>>> import numpy as np
>>> import numpy.linalg as la
>>> np.set_printoptions(suppress=True, linewidth=200)
>>> F = np.load("w.npy")
>>> F
array([[ 4.359,  4.53 ,  0.043],
       [ 3.512,  0.9  , -0.271],
       [ 6.771,  8.161,  0.301]])
>>> np.argsort(-la.norm(F, axis=0).round(6), kind="stable")[:3]
array([1, 0, 2])
>>> O, R = la.qr(F)
>>> round(abs(R[0, 0]), 3), round(float(la.norm(F[:, 0])), 3)
(np.float64(8.785), 8.785)
>>> np.round(np.abs(np.diag(R)), 3)
array([8.785, 2.962, 0.05 ])
>>> O.round(3)
array([[-0.496,  0.039, -0.867],
       [-0.4  , -0.897,  0.188],
       [-0.771,  0.44 ,  0.461]])
>>> np.round(O @ R, 3)
array([[ 4.359,  4.53 ,  0.043],
       [ 3.512,  0.9  , -0.271],
       [ 6.771,  8.161,  0.301]])
>>> np.allclose(R.T @ R, F.T @ F)
True
>>> O, vecs = la.qr(F[:, :1])[0], la.qr(F[:, 1:])[0]
>>> s = la.svd(O.T @ vecs, compute_uv=False)
>>> (s > 0.9).sum()
np.int64(1)
>>> np.round(np.degrees(np.arccos(s.clip(0, 1))), 3)
array([2.881])
>>> s.round(3)
array([0.999])
>>> mat = np.array([[0, 2, 0, 0], [0, 0, 3, 0], [0, 0, 0, 2], [0, 0, 0, 0]])
>>> np.poly(mat)
array([1., 0., 0., 0., 0.])
>>> round(float(la.det(mat.T)), 3)
0.0
>>> np.kron(np.eye(2, dtype=int), mat)
array([[0, 2, 0, 0, 0, 0, 0, 0],
       [0, 0, 3, 0, 0, 0, 0, 0],
       [0, 0, 0, 2, 0, 0, 0, 0],
       [0, 0, 0, 0, 0, 0, 0, 0],
       [0, 0, 0, 0, 0, 2, 0, 0],
       [0, 0, 0, 0, 0, 0, 3, 0],
       [0, 0, 0, 0, 0, 0, 0, 2],
       [0, 0, 0, 0, 0, 0, 0, 0]])
>>> round(la.det(2 * mat), 3), round(float(la.det(mat)), 3)
(np.float64(0.0), 0.0)
>>> round(la.eigvals(mat).sum().real, 3)
np.float64(0.0)
